$ python -q
>>> import numpy as np
>>> np.set_printoptions(precision=1, suppress=True, linewidth=160, floatmode="fixed")
>>> A = np.array([[0, 0, 0],
...     [3, 2, 5],
...     [0, 0, 0],
...     [0, 0, 0],
...     [2, 1, 4],
...     [9, 8, 11],
...     [7, 6, 9],
...     [0, 0, 1],
...     [1, 0, 3],
...     [0, 0, 0],
...     [2, 1, 4],
...     [4, 3, 6],
...     [0, 0, 0],
...     [0, 0, 2],
...     [0, 0, 0],
...     [0, 0, 1],
...     [5, 4, 7],
...     [0, 0, 0]])
>>> basis = A[[10, 3]].astype(float)
>>> for _ in range(3):
...     z = np.linalg.norm(A[:, None] - basis, axis=-1).argmin(axis=1)
...     basis = np.array([A[z == j].mean(axis=0) for j in range(2)])
... 
>>> z
array([1, 0, 1, 1, 1, 0, 0, 1, 1, 1, 1, 0, 1, 1, 1, 1, 0, 1])
>>> np.bincount(z)
array([ 5, 13])
>>> basis
array([[5.6, 4.6, 7.6],
       [0.4, 0.2, 1.2]])
>>> basis[1] - basis[0]
array([-5.2, -4.4, -6.4])
>>> np.abs(basis[1] - basis[0]).argmax()
np.int64(2)
>>> cen = A - A.mean(axis=0)
>>> U, sigma, Vt = np.linalg.svd(cen, full_matrices=False)
>>> np.abs(Vt[-1])
array([0.8, 0.6, 0.2])
>>> sigma
array([20.5,  2.8,  0.6])
>>> np.round(cen.mean(axis=0), 1) + 0
array([0.0, 0.0, 0.0])
>>> Vt[0] * np.sign(Vt[0, np.abs(Vt[0]).argmax()])
array([0.6, 0.5, 0.7])
>>> round((sigma ** 2).sum() ** 2 / (sigma ** 4).sum(), 1)
np.float64(1.0)
>>> K = np.load("data.npy")
>>> K
array([[0.0, 1.0],
       [1.0, 0.0]])
>>> def softmax(z):
...     e = np.exp(z - z.max(axis=-1, keepdims=True))
...     return e / e.sum(axis=-1, keepdims=True)
... 
>>> np.round(softmax(10 * K[0]), 1) + 0
array([0.0, 1.0])
>>> softmax(K).sum(axis=1)
array([1.0, 1.0])
>>> att = K @ K.T / np.sqrt(2)
>>> softmax(att + np.triu(np.full(att.shape, -np.inf), 1))
array([[1.0, 0.0],
       [0.3, 0.7]])
>>> softmax(att)[0] @ K
array([0.3, 0.7])
>>> round(np.linalg.eigvalsh(K).min(), 1)
np.float64(-1.0)
>>> [round(float(np.linalg.det(K[:i, :i])), 2) + 0 for i in range(1, 3)]
[0.0, -1.0]
>>> r0 = np.array([-2, 1])
>>> np.correlate(K[0], K[1], "full")
array([0.0, 0.0, 1.0])
>>> vec = np.array([1, -4])
>>> [p for p in range(1, 25) if np.allclose(np.linalg.matrix_power(K, p), np.eye(2))]
[2, 4, 6, 8, 10, 12, 14, 16, 18, 20, 22, 24]
>>> np.round(np.linalg.det(K), 1)
np.float64(-1.0)
>>> W0 = np.load("out0.npy")
>>> W0
array([[-1.0,  1.0,  0.0],
       [ 0.0, -1.0,  1.0],
       [ 0.0,  0.0, -1.0]])
>>> ev, vecs = np.linalg.eig(W0)
>>> np.sort(np.linalg.eigvals(np.linalg.inv(W0)))
array([-1.0, -1.0, -1.0])
>>> np.prod(ev)
np.float64(-1.0)
>>> X = np.load("sample4.npy")
>>> X
array([[-1.0,  0.0, -2.0],
       [ 0.0, -1.0,  0.0],
       [-2.0,  0.0, -1.0]])
>>> ev, vecs = np.linalg.eig(X)
>>> np.round(np.prod(ev), 1)
np.float64(3.0)
>>> ev
array([ 1.0, -3.0, -1.0])
>>> np.sort(np.linalg.eigvals(X.T))
array([-3.0, -1.0,  1.0])
>>> m1 = np.load("test10.npy")
>>> m1
array([[ 0.3,  1.6,  0.0],
       [ 0.4, -2.0,  0.7],
       [ 0.2,  1.5,  0.2]])
>>> hat = np.triu(np.array([[0, 2, -1], [0, 2, 5], [0, 4, -5]]), 1) + np.eye(3)
>>> other = hat @ m1 @ np.linalg.inv(hat)
>>> np.linalg.matrix_rank(other)
np.int64(3)
>>> hat @ m1 - m1 @ hat
array([[ 0.6, -6.1, -6.5],
       [ 1.0,  6.7, 11.4],
       [ 0.0, -0.4, -7.3]])
>>> np.poly(other)
array([ 1.0,  1.5, -2.6,  0.3])
>>> round(float(np.linalg.det(other)), 1)
-0.3
